In [1]: import numpy as np

In [2]: import numpy.linalg as la

In [3]: np.set_printoptions(precision=2, suppress=True, linewidth=120, floatmode="fixed")

In [4]: def tidy(a):
   ...:     return np.round(a, 2) + 0
   ...: 

In [5]: arr = np.array([[2, 3, 4, 5, 6],
   ...:     [7, 8, 9, 10, 11],
   ...:     [12, 13, 14, 15, 16],
   ...:     [17, 18, 19, 20, 21],
   ...:     [22, 23, 24, 25, 26],
   ...:     [27, 28, 29, 30, 31]])

In [6]: Y = arr / np.sqrt((arr ** 2).mean(axis=1, keepdims=True))

In [7]: la.matrix_rank(arr - arr.mean(axis=1, keepdims=True))
Out[7]: np.int64(1)

In [8]: arr - arr.mean(axis=1, keepdims=True)
Out[8]: 
array([[-2.00, -1.00,  0.00,  1.00,  2.00],
       [-2.00, -1.00,  0.00,  1.00,  2.00],
       [-2.00, -1.00,  0.00,  1.00,  2.00],
       [-2.00, -1.00,  0.00,  1.00,  2.00],
       [-2.00, -1.00,  0.00,  1.00,  2.00],
       [-2.00, -1.00,  0.00,  1.00,  2.00]])

In [9]: print(la.matrix_rank(Y) == la.matrix_rank(arr))
True

In [10]: Uu, s, Vt = la.svd(arr)

In [11]: V = Vt[:(s > 1e-8).sum()]

In [12]: rng = np.random.default_rng(433878)

In [13]: vec = arr[4] + 2 * arr[0] + rng.integers(2) * np.eye(5)[1]

In [14]: vec
Out[14]: array([26.00, 30.00, 32.00, 35.00, 38.00])

In [15]: la.matrix_rank(np.vstack([arr, vec]))
Out[15]: np.int64(3)

In [16]: tidy(np.diag(V.T @ V))
Out[16]: array([0.60, 0.30, 0.20, 0.30, 0.60])

In [17]: data = np.load("test3.npy")

In [18]: data
Out[18]: 
array([[-1,  2,  2, -3],
       [ 2,  2, -1,  3],
       [-1,  0,  2,  0],
       [ 1,  2, -3, -3],
       [ 3,  0,  2,  1]])

In [19]: P = data @ la.solve(data.T @ data, data.T)

In [20]: la.matrix_rank(np.eye(5) - P)
Out[20]: np.int64(1)

In [21]: tidy(la.eigvalsh(P))
Out[21]: array([0.00, 1.00, 1.00, 1.00, 1.00])

In [22]: tidy(P)
Out[22]: 
array([[ 0.87,  0.00,  0.31,  0.13,  0.02],
       [ 0.00,  1.00,  0.01,  0.00,  0.00],
       [ 0.31,  0.01,  0.27, -0.31, -0.04],
       [ 0.13,  0.00, -0.31,  0.87, -0.02],
       [ 0.02,  0.00, -0.04, -0.02,  1.00]])

In [23]: Y = np.c_[data[:, :3] @ np.array([[-1, 0, -2], [-3, 3, 2], [1, 2, 3]]), np.array([-5, -1, -5, 4, -5])]

In [24]: Y
Out[24]: 
array([[ -3,  10,  12,  -5],
       [ -9,   4,  -3,  -1],
       [  3,   4,   8,  -5],
       [-10,   0,  -7,   4],
       [ -1,   4,   0,  -5]])

In [25]: tidy(la.lstsq(data, Y[:, 0])[0])
Out[25]: array([-1.00, -3.00,  1.00,  0.00])

In [26]: print(tidy(la.norm(Y - data @ la.lstsq(data, Y)[0], axis=0)))
[0.00 0.00 0.00 1.26]
